$ python3 -q
>>> import numpy as np
>>> import numpy.linalg as la
>>> np.set_printoptions(suppress=True, linewidth=160)
>>> E = np.load("run7.npy")
>>> print(E)
[[ 0  0  5  3  4  4  1  4  2]
 [ 4  1  5  3  0  4  0  5  0]
 [ 2  0  3  4  2  1  5  2  1]
 [ 1  2  2  1  4  4  3  1  2]
 [ 1  0  5  5  8  1  2  2  4]
 [ 4  2  1  5  4  0  4  0  2]
 [ 4  4  2  4 10  2  5  5  5]
 [ 4  1  3  1 10  2  2  3  5]]
>>> theta = np.radians(90)
>>> r_ = np.eye(9)
>>> r_[3, 3] = r_[7, 7] = np.cos(theta)
>>> r_[3, 7], r_[7, 3] = -np.sin(theta), np.sin(theta)
>>> print(r_.round(1) + 0)
[[ 1.  0.  0.  0.  0.  0.  0.  0.  0.]
 [ 0.  1.  0.  0.  0.  0.  0.  0.  0.]
 [ 0.  0.  1.  0.  0.  0.  0.  0.  0.]
 [ 0.  0.  0.  0.  0.  0.  0. -1.  0.]
 [ 0.  0.  0.  0.  1.  0.  0.  0.  0.]
 [ 0.  0.  0.  0.  0.  1.  0.  0.  0.]
 [ 0.  0.  0.  0.  0.  0.  1.  0.  0.]
 [ 0.  0.  0.  1.  0.  0.  0.  0.  0.]
 [ 0.  0.  0.  0.  0.  0.  0.  0.  1.]]
>>> out = E @ r_.T
>>> print(out.round(1) + 0)
[[ 0.  0.  5. -4.  4.  4.  1.  3.  2.]
 [ 4.  1.  5. -5.  0.  4.  0.  3.  0.]
 [ 2.  0.  3. -2.  2.  1.  5.  4.  1.]
 [ 1.  2.  2. -1.  4.  4.  3.  1.  2.]
 [ 1.  0.  5. -2.  8.  1.  2.  5.  4.]
 [ 4.  2.  1.  0.  4.  0.  4.  5.  2.]
 [ 4.  4.  2. -5. 10.  2.  5.  4.  5.]
 [ 4.  1.  3. -3. 10.  2.  2.  1.  5.]]
>>> print(np.abs(out - E).max(axis=0))
[0. 0. 0. 9. 0. 0. 0. 5. 0.]
>>> print(np.allclose(la.norm(E, axis=1), la.norm(out, axis=1)))
True
